$ python -q
>>> import numpy as np
>>> import numpy.linalg as la
>>> np.set_printoptions(suppress=True, linewidth=160)
>>> W0 = np.load("arr.npy")
>>> W0.round(2)
array([[ 1.  ,  0.  ,  0.  ,  0.  ,  0.  ,  0.  ],
       [ 0.  ,  1.  ,  0.  ,  0.  ,  0.  ,  0.  ],
       [ 0.  ,  0.  ,  0.97,  0.  ,  0.  , -0.26],
       [ 0.  ,  0.  ,  0.  ,  1.  ,  0.  ,  0.  ],
       [ 0.  ,  0.  ,  0.  ,  0.  ,  1.  ,  0.  ],
       [ 0.  ,  0.  ,  0.26,  0.  ,  0.  ,  0.97]])
>>> B = la.inv(W0)
>>> np.allclose(B, W0.T)
True
>>> round(la.slogdet(W0)[0], 2)
np.float64(1.0)
>>> np.round(la.det(W0) * la.det(B), 2)
np.float64(1.0)
>>> B.round(2)
array([[ 1.  ,  0.  ,  0.  ,  0.  ,  0.  ,  0.  ],
       [ 0.  ,  1.  ,  0.  ,  0.  ,  0.  ,  0.  ],
       [ 0.  ,  0.  ,  0.97,  0.  ,  0.  ,  0.26],
       [ 0.  ,  0.  ,  0.  ,  1.  ,  0.  ,  0.  ],
       [ 0.  ,  0.  ,  0.  ,  0.  ,  1.  ,  0.  ],
       [ 0.  ,  0.  , -0.26,  0.  ,  0.  ,  0.97]])
>>> np.flatnonzero(la.matrix_power((W0 != 0) + (W0.T != 0) + np.eye(6), 6)[1])
array([1])
>>> np.round(W0 @ W0, 2)
array([[ 1.  ,  0.  ,  0.  ,  0.  ,  0.  ,  0.  ],
       [ 0.  ,  1.  ,  0.  ,  0.  ,  0.  ,  0.  ],
       [ 0.  ,  0.  ,  0.87,  0.  ,  0.  , -0.5 ],
       [ 0.  ,  0.  ,  0.  ,  1.  ,  0.  ,  0.  ],
       [ 0.  ,  0.  ,  0.  ,  0.  ,  1.  ,  0.  ],
       [ 0.  ,  0.  ,  0.5 ,  0.  ,  0.  ,  0.87]])
>>> rng = np.random.default_rng(148)
>>> lab = rng.permutation(6)
>>> B = W0[:, lab] * rng.choice([-1, 1], 6)
>>> B.round(2)
array([[-0.  ,  0.  ,  0.  , -0.  ,  1.  ,  0.  ],
       [-0.  ,  0.  ,  0.  , -0.  ,  0.  ,  1.  ],
       [-0.  , -0.26,  0.97, -0.  ,  0.  ,  0.  ],
       [-0.  ,  0.  ,  0.  , -1.  ,  0.  ,  0.  ],
       [-1.  ,  0.  ,  0.  , -0.  ,  0.  ,  0.  ],
       [-0.  ,  0.97,  0.26, -0.  ,  0.  ,  0.  ]])
>>> U, _, Vt = la.svd(W0.T @ B)
>>> np.round(la.lstsq(W0, B)[0], 2) + 0
array([[ 0.,  0.,  0.,  0.,  1.,  0.],
       [ 0.,  0.,  0.,  0.,  0.,  1.],
       [ 0.,  0.,  1.,  0.,  0.,  0.],
       [ 0.,  0.,  0., -1.,  0.,  0.],
       [-1.,  0.,  0.,  0.,  0.,  0.],
       [ 0.,  1.,  0.,  0.,  0.,  0.]])
>>> np.round(U @ Vt, 2) + 0
array([[ 0.,  0.,  0.,  0.,  1.,  0.],
       [ 0.,  0.,  0.,  0.,  0.,  1.],
       [ 0.,  0.,  1.,  0.,  0.,  0.],
       [ 0.,  0.,  0., -1.,  0.,  0.],
       [-1.,  0.,  0.,  0.,  0.,  0.],
       [ 0.,  1.,  0.,  0.,  0.,  0.]])
>>> lab
array([4, 5, 2, 3, 0, 1])
>>> F = np.load("block18.npy")
>>> F
array([[ 1, -1, -4, -4,  4,  5,  3,  2,  5, -3,  0,  0,  0],
       [ 0,  0, -1,  4,  1, -5, -3,  0,  4,  3,  4,  1, -2],
       [ 0,  0,  5, -5, -5,  2, -2,  3, -3,  3, -1,  2,  3],
       [ 0,  0,  0,  0,  3,  1, -5,  2, -2,  3, -1,  4,  2],
       [ 0,  0,  0,  0,  2,  5,  4,  3, -2,  2,  4,  4, -4],
       [ 0,  0,  0,  0,  0, -1,  2,  4,  5,  2,  1,  5, -4],
       [ 0,  0,  0,  0,  0,  0, -2,  5, -2, -1,  4, -4, -2],
       [ 0,  0,  0,  0,  0,  0,  0,  3, -5,  1, -3, -5,  3],
       [ 0,  0,  0,  0,  0,  0,  0,  0, -1,  1,  4,  3, -1],
       [ 0,  0,  0,  0,  0,  0,  0,  0,  0, -4,  5,  3,  0],
       [ 0,  0,  0,  0,  0,  0,  0,  0,  0,  0,  5,  4,  1],
       [ 0,  0,  0,  0,  0,  0,  0,  0,  0,  0,  0,  4,  3],
       [ 0,  0,  0,  0,  0,  0,  0,  0,  0,  0,  0,  0,  0]])
>>> # looks like rank 12
>>> lab = rng.permutation(13)
>>> lab
array([ 2,  9,  6,  4, 12,  1,  5,  0, 10, 11,  3,  8,  7])
>>> B = F[lab][:, lab]
>>> np.diag(B)
array([ 5, -4, -2,  2,  0,  0, -1,  1,  5,  4,  0, -1,  3])
>>> np.trace(B)
np.int64(12)
>>> np.round(np.sort(np.abs(la.eigvals(B))), 2)
array([0., 0., 0., 1., 1., 1., 2., 2., 3., 4., 4., 5., 5.])
>>> np.allclose(B, F)
False
>>> rk = la.matrix_rank(F)
>>> rk
np.int64(12)
>>> N = la.svd(F)[2][rk:].T
>>> [int(la.matrix_rank(F[:i])) for i in range(1, len(F) + 1)]
[1, 2, 3, 4, 5, 6, 7, 8, 9, 10, 11, 12, 12]
>>> [int(la.matrix_rank(np.delete(F, i, axis=0))) for i in range(13)]
[11, 11, 11, 11, 11, 11, 11, 11, 11, 11, 11, 11, 12]
>>> la.matrix_rank(F.T @ F), la.matrix_rank(F @ F.T)
(np.int64(12), np.int64(12))
>>> N.shape
(13, 1)
>>> feats = np.loadtxt("sample16.csv", delimiter=",")
>>> feats
array([[ 0.,  0.,  2.,  1.,  0.],
       [ 0.,  2.,  9.,  5., 13.],
       [ 0.,  1.,  0.,  0.,  0.],
       [ 0.,  3.,  0.,  0.,  0.],
       [ 0.,  0.,  9.,  5.,  5.],
       [ 0.,  0.,  0.,  0.,  0.],
       [ 3.,  4.,  0.,  0.,  0.],
       [ 0.,  0.,  3., 11.,  7.],
       [ 4.,  6.,  0.,  0.,  0.],
       [ 0.,  0.,  2.,  5.,  4.],
       [ 0.,  0.,  3.,  7.,  3.],
       [ 3.,  5.,  8.,  5.,  6.],
       [ 0.,  0., 13.,  7.,  9.],
       [ 1.,  0.,  0.,  5.,  0.],
       [ 0.,  4.,  4.,  0.,  0.],
       [ 0.,  0.,  0.,  4.,  0.],
       [ 3.,  3.,  0.,  0.,  0.],
       [ 1.,  3.,  5.,  4.,  5.],
       [ 3.,  4.,  0.,  2.,  0.],
       [ 0.,  0.,  0.,  0.,  0.],
       [ 4.,  8.,  0.,  0.,  0.],
       [ 5.,  6.,  0.,  0.,  0.],
       [ 0.,  0.,  0.,  5.,  6.],
       [ 4.,  5.,  4.,  3.,  0.],
       [ 0.,  0.,  0.,  8.,  3.],
       [ 5.,  9.,  0.,  0.,  0.],
       [ 0.,  0.,  0.,  3.,  1.],
       [ 0.,  2.,  0.,  0.,  4.],
       [ 5.,  1.,  0.,  5.,  0.],
       [ 0.,  0.,  0.,  3.,  0.],
       [ 2.,  3.,  0.,  0.,  0.],
       [ 0.,  0.,  1.,  7.,  0.],
       [ 0.,  0., 11.,  8., 11.],
       [ 0.,  0.,  0.,  2.,  0.],
       [ 0.,  0.,  0.,  1.,  0.],
       [ 6., 13.,  0.,  0.,  0.],
       [ 0.,  0.,  9.,  7., 13.],
       [ 6., 11.,  0.,  0.,  3.],
       [ 8., 10.,  0.,  1.,  0.],
       [ 5.,  3.,  0.,  4.,  0.]])
>>> x = np.array([8, 6, 0, 6, 3])
>>> h = np.maximum(feats @ x, 0)
>>> feats.T @ h
array([6013., 9094., 5760., 7249., 6655.])
>>> W2 = feats[[10, 33]].astype(float)
>>> for _ in range(6):
...     lab = la.norm(feats[:, None] - W2, axis=-1).argmin(axis=1)
...     W2 = np.array([feats[lab == j].mean(axis=0) for j in range(2)])
... 
>>> lab
array([1, 0, 1, 1, 0, 1, 1, 0, 1, 0, 0, 0, 0, 1, 1, 1, 1, 0, 1, 1, 1, 1, 0, 1, 0, 1, 1, 1, 1, 1, 1, 1, 0, 1, 1, 1, 0, 1, 1, 1])
>>> np.bincount(lab)
array([12, 28])
>>> np.round(W2[1] - W2[0], 2)
array([ 1.95,  2.6 , -5.61, -4.95, -6.8 ])
>>> th = np.radians(180)
>>> R = np.eye(5)
>>> R[2, 2] = R[0, 0] = np.cos(th)
>>> R[2, 0], R[0, 2] = -np.sin(th), np.sin(th)
>>> R.round(2) + 0
array([[-1.,  0.,  0.,  0.,  0.],
       [ 0.,  1.,  0.,  0.,  0.],
       [ 0.,  0., -1.,  0.,  0.],
       [ 0.,  0.,  0.,  1.,  0.],
       [ 0.,  0.,  0.,  0.,  1.]])
>>> B = feats @ R.T
>>> np.abs(B - feats).max(axis=0)
array([16.,  0., 26.,  0.,  0.])
>>> E = np.load("mat.npy")
>>> E.round(2)
array([[ 0.36,  0.03, -0.05,  0.14, -0.12, -0.02, -0.01,  0.3 , -0.26, -0.1 ,  0.12,  0.11],
       [ 0.03,  0.07, -0.09, -0.11,  0.12, -0.02, -0.08,  0.12, -0.07,  0.01, -0.06, -0.01],
       [-0.05, -0.09,  0.14,  0.17, -0.2 ,  0.07, -0.01, -0.11,  0.14, -0.06, -0.03,  0.01],
       [ 0.14, -0.11,  0.17,  0.32, -0.35,  0.07,  0.03, -0.01,  0.04, -0.13,  0.07,  0.08],
       [-0.12,  0.12, -0.2 , -0.35,  0.39, -0.1 ,  0.02,  0.02, -0.09,  0.15, -0.02, -0.07],
       [-0.02, -0.02,  0.07,  0.07, -0.1 ,  0.05, -0.08, -0.01,  0.08, -0.05, -0.09, -0.01],
       [-0.01, -0.08, -0.01,  0.03,  0.02, -0.08,  0.44, -0.22, -0.09,  0.13,  0.39,  0.06],
       [ 0.3 ,  0.12, -0.11, -0.01,  0.02, -0.01, -0.22,  0.4 , -0.23, -0.1 , -0.09,  0.05],
       [-0.26, -0.07,  0.14,  0.04, -0.09,  0.08, -0.09, -0.23,  0.29, -0.01, -0.18, -0.08],
       [-0.1 ,  0.01, -0.06, -0.13,  0.15, -0.05,  0.13, -0.1 , -0.01,  0.1 ,  0.08, -0.02],
       [ 0.12, -0.06, -0.03,  0.07, -0.02, -0.09,  0.39, -0.09, -0.18,  0.08,  0.39,  0.09],
       [ 0.11, -0.01,  0.01,  0.08, -0.07, -0.01,  0.06,  0.05, -0.08, -0.02,  0.09,  0.05]])
>>> # symmetric
>>> U, s, Vt = la.svd(E)
>>> s.round(2) + 0
array([1., 1., 1., 0., 0., 0., 0., 0., 0., 0., 0., 0.])
>>> B = U[:, :3] @ np.diag(s[:3]) @ Vt[:3]
>>> round(la.norm(E - B, 2), 2), round(float(s[3]), 2)
(np.float64(0.0), 0.0)
>>> B.round(2)
array([[ 0.36,  0.03, -0.05,  0.14, -0.12, -0.02, -0.01,  0.3 , -0.26, -0.1 ,  0.12,  0.11],
       [ 0.03,  0.07, -0.09, -0.11,  0.12, -0.02, -0.08,  0.12, -0.07,  0.01, -0.06, -0.01],
       [-0.05, -0.09,  0.14,  0.17, -0.2 ,  0.07, -0.01, -0.11,  0.14, -0.06, -0.03,  0.01],
       [ 0.14, -0.11,  0.17,  0.32, -0.35,  0.07,  0.03, -0.01,  0.04, -0.13,  0.07,  0.08],
       [-0.12,  0.12, -0.2 , -0.35,  0.39, -0.1 ,  0.02,  0.02, -0.09,  0.15, -0.02, -0.07],
       [-0.02, -0.02,  0.07,  0.07, -0.1 ,  0.05, -0.08, -0.01,  0.08, -0.05, -0.09, -0.01],
       [-0.01, -0.08, -0.01,  0.03,  0.02, -0.08,  0.44, -0.22, -0.09,  0.13,  0.39,  0.06],
       [ 0.3 ,  0.12, -0.11, -0.01,  0.02, -0.01, -0.22,  0.4 , -0.23, -0.1 , -0.09,  0.05],
       [-0.26, -0.07,  0.14,  0.04, -0.09,  0.08, -0.09, -0.23,  0.29, -0.01, -0.18, -0.08],
       [-0.1 ,  0.01, -0.06, -0.13,  0.15, -0.05,  0.13, -0.1 , -0.01,  0.1 ,  0.08, -0.02],
       [ 0.12, -0.06, -0.03,  0.07, -0.02, -0.09,  0.39, -0.09, -0.18,  0.08,  0.39,  0.09],
       [ 0.11, -0.01,  0.01,  0.08, -0.07, -0.01,  0.06,  0.05, -0.08, -0.02,  0.09,  0.05]])
>>> la.matrix_rank(B)
np.int64(3)
>>> vals, V = la.eigh(B)
>>> np.unique(vals.round(6) + 0, return_counts=True)[1]
array([9, 3])
>>> np.round(V.T @ B @ V, 2) + 0
array([[0., 0., 0., 0., 0., 0., 0., 0., 0., 0., 0., 0.],
       [0., 0., 0., 0., 0., 0., 0., 0., 0., 0., 0., 0.],
       [0., 0., 0., 0., 0., 0., 0., 0., 0., 0., 0., 0.],
       [0., 0., 0., 0., 0., 0., 0., 0., 0., 0., 0., 0.],
       [0., 0., 0., 0., 0., 0., 0., 0., 0., 0., 0., 0.],
       [0., 0., 0., 0., 0., 0., 0., 0., 0., 0., 0., 0.],
       [0., 0., 0., 0., 0., 0., 0., 0., 0., 0., 0., 0.],
       [0., 0., 0., 0., 0., 0., 0., 0., 0., 0., 0., 0.],
       [0., 0., 0., 0., 0., 0., 0., 0., 0., 0., 0., 0.],
       [0., 0., 0., 0., 0., 0., 0., 0., 0., 1., 0., 0.],
       [0., 0., 0., 0., 0., 0., 0., 0., 0., 0., 1., 0.],
       [0., 0., 0., 0., 0., 0., 0., 0., 0., 0., 0., 1.]])
>>> (vals > 1e-8).sum(), (vals < -1e-8).sum()
(np.int64(3), np.int64(0))
>>> np.round(V.T @ V, 2) + 0
array([[1., 0., 0., 0., 0., 0., 0., 0., 0., 0., 0., 0.],
       [0., 1., 0., 0., 0., 0., 0., 0., 0., 0., 0., 0.],
       [0., 0., 1., 0., 0., 0., 0., 0., 0., 0., 0., 0.],
       [0., 0., 0., 1., 0., 0., 0., 0., 0., 0., 0., 0.],
       [0., 0., 0., 0., 1., 0., 0., 0., 0., 0., 0., 0.],
       [0., 0., 0., 0., 0., 1., 0., 0., 0., 0., 0., 0.],
       [0., 0., 0., 0., 0., 0., 1., 0., 0., 0., 0., 0.],
       [0., 0., 0., 0., 0., 0., 0., 1., 0., 0., 0., 0.],
       [0., 0., 0., 0., 0., 0., 0., 0., 1., 0., 0., 0.],
       [0., 0., 0., 0., 0., 0., 0., 0., 0., 1., 0., 0.],
       [0., 0., 0., 0., 0., 0., 0., 0., 0., 0., 1., 0.],
       [0., 0., 0., 0., 0., 0., 0., 0., 0., 0., 0., 1.]])
>>> np.round(la.svd(B, compute_uv=False), 2) + 0
array([1., 1., 1., 0., 0., 0., 0., 0., 0., 0., 0., 0.])
>>> vals.round(2) + 0
array([0., 0., 0., 0., 0., 0., 0., 0., 0., 1., 1., 1.])
>>> np.round(V @ np.diag(vals) @ V.T, 2)
array([[ 0.36,  0.03, -0.05,  0.14, -0.12, -0.02, -0.01,  0.3 , -0.26, -0.1 ,  0.12,  0.11],
       [ 0.03,  0.07, -0.09, -0.11,  0.12, -0.02, -0.08,  0.12, -0.07,  0.01, -0.06, -0.01],
       [-0.05, -0.09,  0.14,  0.17, -0.2 ,  0.07, -0.01, -0.11,  0.14, -0.06, -0.03,  0.01],
       [ 0.14, -0.11,  0.17,  0.32, -0.35,  0.07,  0.03, -0.01,  0.04, -0.13,  0.07,  0.08],
       [-0.12,  0.12, -0.2 , -0.35,  0.39, -0.1 ,  0.02,  0.02, -0.09,  0.15, -0.02, -0.07],
       [-0.02, -0.02,  0.07,  0.07, -0.1 ,  0.05, -0.08, -0.01,  0.08, -0.05, -0.09, -0.01],
       [-0.01, -0.08, -0.01,  0.03,  0.02, -0.08,  0.44, -0.22, -0.09,  0.13,  0.39,  0.06],
       [ 0.3 ,  0.12, -0.11, -0.01,  0.02, -0.01, -0.22,  0.4 , -0.23, -0.1 , -0.09,  0.05],
       [-0.26, -0.07,  0.14,  0.04, -0.09,  0.08, -0.09, -0.23,  0.29, -0.01, -0.18, -0.08],
       [-0.1 ,  0.01, -0.06, -0.13,  0.15, -0.05,  0.13, -0.1 , -0.01,  0.1 ,  0.08, -0.02],
       [ 0.12, -0.06, -0.03,  0.07, -0.02, -0.09,  0.39, -0.09, -0.18,  0.08,  0.39,  0.09],
       [ 0.11, -0.01,  0.01,  0.08, -0.07, -0.01,  0.06,  0.05, -0.08, -0.02,  0.09,  0.05]])
